% python3 -q
>>> import numpy as np
>>> np.set_printoptions(precision=2, suppress=True, linewidth=140, legacy="1.25")
>>> rnd = lambda a: np.round(a, 2) + 0
>>> M2 = np.array([[2, 0, 2, 2], [2, 0, 1, 1], [2, 1, 1, -1], [0, 0, -1, 1]])
>>> F = np.tril(M2)
>>> F
array([[ 2,  0,  0,  0],
       [ 2,  0,  0,  0],
       [ 2,  1,  1,  0],
       [ 0,  0, -1,  1]])
>>> left, s, Vh = np.linalg.svd(F)
>>> np.argmax(s[:-1] / (s[1:] + 1e-6)) + 1
3
>>> M2 = left[:, :3] @ np.diag(s[:3]) @ Vh[:3]
>>> np.linalg.matrix_rank(M2)
3
>>> rnd(M2)
array([[ 2.,  0.,  0.,  0.],
       [ 2.,  0.,  0.,  0.],
       [ 2.,  1.,  1.,  0.],
       [ 0.,  0., -1.,  1.]])
>>> [round(float(x), 2) for x in np.linalg.svd(F, compute_uv=False)[:3]]
[3.58, 1.57, 0.88]
>>> np.argsort(-np.linalg.norm(F, axis=0).round(6), kind="stable")[:3]
array([0, 2, 1])
>>> proj = np.triu(np.array([[-2, 2, -3, 2], [-5, 5, 3, 0], [0, 3, 0, -4], [-5, 2, 4, 2]]), 1) + np.eye(4)
>>> M2 = proj @ F @ np.linalg.inv(proj)
>>> np.linalg.matrix_rank(M2)
3
>>> rnd(np.linalg.det(M2))
0.0
>>> proj @ F - F @ proj
array([[-2., -7.,  1., -2.],
       [ 6., -1.,  9., -4.],
       [ 0., -4.,  7., -4.],
       [ 0.,  0.,  0., -4.]])
>>> rank = np.linalg.matrix_rank(F)
>>> rank
3
>>> ns = np.linalg.svd(F)[2][rank:].T
>>> np.linalg.matrix_rank(F.T @ F), np.linalg.matrix_rank(F @ F.T)
(3, 3)
>>> [int(np.linalg.matrix_rank(F[:i])) for i in range(1, len(F) + 1)]
[1, 1, 2, 3]
>>> ns.shape
(4, 1)
>>> [int(np.linalg.matrix_rank(np.delete(F, i, axis=0))) for i in range(4)]
[3, 3, 2, 2]
>>> rnd(ns[:, 0] / ns[np.abs(ns[:, 0]).round(6).argmax(), 0])
array([ 0.,  1., -1., -1.])
>>> rnd(ns @ ns.T)
array([[ 0.  ,  0.  ,  0.  ,  0.  ],
       [ 0.  ,  0.33, -0.33, -0.33],
       [ 0.  , -0.33,  0.33,  0.33],
       [ 0.  , -0.33,  0.33,  0.33]])
>>> rnd(F @ ns)
array([[0.],
       [0.],
       [0.],
       [0.]])
>>> E = np.load("case17.npy")
>>> E
array([[ 1,  1,  1],
       [ 2,  1,  2],
       [ 4,  3,  2],
       [ 4,  5,  2],
       [ 5,  5,  4],
       [ 5,  5,  6],
       [ 6,  5,  6],
       [ 6,  7,  7],
       [ 7,  7,  9],
       [ 9,  9, 11],
       [11, 10, 12],
       [11, 10, 14],
       [12, 10, 16],
       [12, 12, 18],
       [13, 14, 19],
       [14, 16, 21],
       [16, 18, 22],
       [18, 20, 24],
       [20, 22, 24],
       [21, 22, 25],
       [22, 22, 25],
       [23, 24, 26],
       [24, 26, 27],
       [25, 28, 28],
       [26, 28, 30],
       [26, 30, 31]])
>>> vec = np.array([0, 3, 0])
>>> rhs = E @ vec
>>> rnd(np.linalg.lstsq(E, rhs)[0])
array([0., 3., 0.])
>>> rhs
array([ 3,  3,  9, 15, 15, 15, 15, 21, 21, 27, 30, 30, 30, 36, 42, 48, 54, 60, 66, 66, 66, 72, 78, 84, 84, 90])
>>> rnd(np.linalg.solve(E.T @ E, E.T @ rhs))
array([0., 3., 0.])
>>> rng = np.random.default_rng(66103)
>>> rhs = rhs + 0.3 * rng.normal(size=26)
>>> rnd(rhs)
array([ 3.05,  3.73,  9.13, 15.19, 15.18, 14.75, 14.92, 21.31, 20.98, 27.32, 30.09, 29.86, 30.32, 35.43, 42.09, 48.45, 53.85, 60.09, 65.67,
       65.86, 65.66, 72.21, 78.13, 84.13, 84.35, 89.93])
>>> b, *_ = np.linalg.lstsq(E, rhs)
>>> b.round()
array([ 0.,  3., -0.])
>>> rnd(E.T @ (rhs - E @ b))
array([0., 0., 0.])
>>> vec = np.array([4, 4, 2])
>>> E @ np.eye(3)[1]
array([ 1.,  1.,  3.,  5.,  5.,  5.,  5.,  7.,  7.,  9., 10., 10., 10., 12., 14., 16., 18., 20., 22., 22., 22., 24., 26., 28., 28., 30.])
>>> E @ np.ones(3)
array([ 3.,  5.,  9., 11., 14., 16., 17., 20., 23., 29., 33., 35., 38., 42., 46., 51., 56., 62., 66., 68., 69., 73., 77., 81., 84., 87.])
>>> np.sign((E @ vec).round(6))
array([1, 1, 1, 1, 1, 1, 1, 1, 1, 1, 1, 1, 1, 1, 1, 1, 1, 1, 1, 1, 1, 1, 1, 1, 1, 1])
>>> (E * vec).sum(axis=1)
array([ 10,  16,  32,  40,  48,  52,  56,  66,  74,  94, 108, 112, 120, 132, 146, 162, 180, 200, 216, 222, 226, 240, 254, 268, 276, 286])
>>> cen = E - E.mean(axis=0)
>>> left, s, Vh = np.linalg.svd(cen, full_matrices=False)
>>> rnd((s ** 2).sum() ** 2 / (s ** 4).sum())
1.02
>>> (np.sign(left[:, 0]) == np.sign(left[0, 0])).astype(int)
array([1, 1, 1, 1, 1, 1, 1, 1, 1, 1, 1, 1, 1, 1, 0, 0, 0, 0, 0, 0, 0, 0, 0, 0, 0, 0])
>>> np.abs(left[:, 0]).argmax()
25
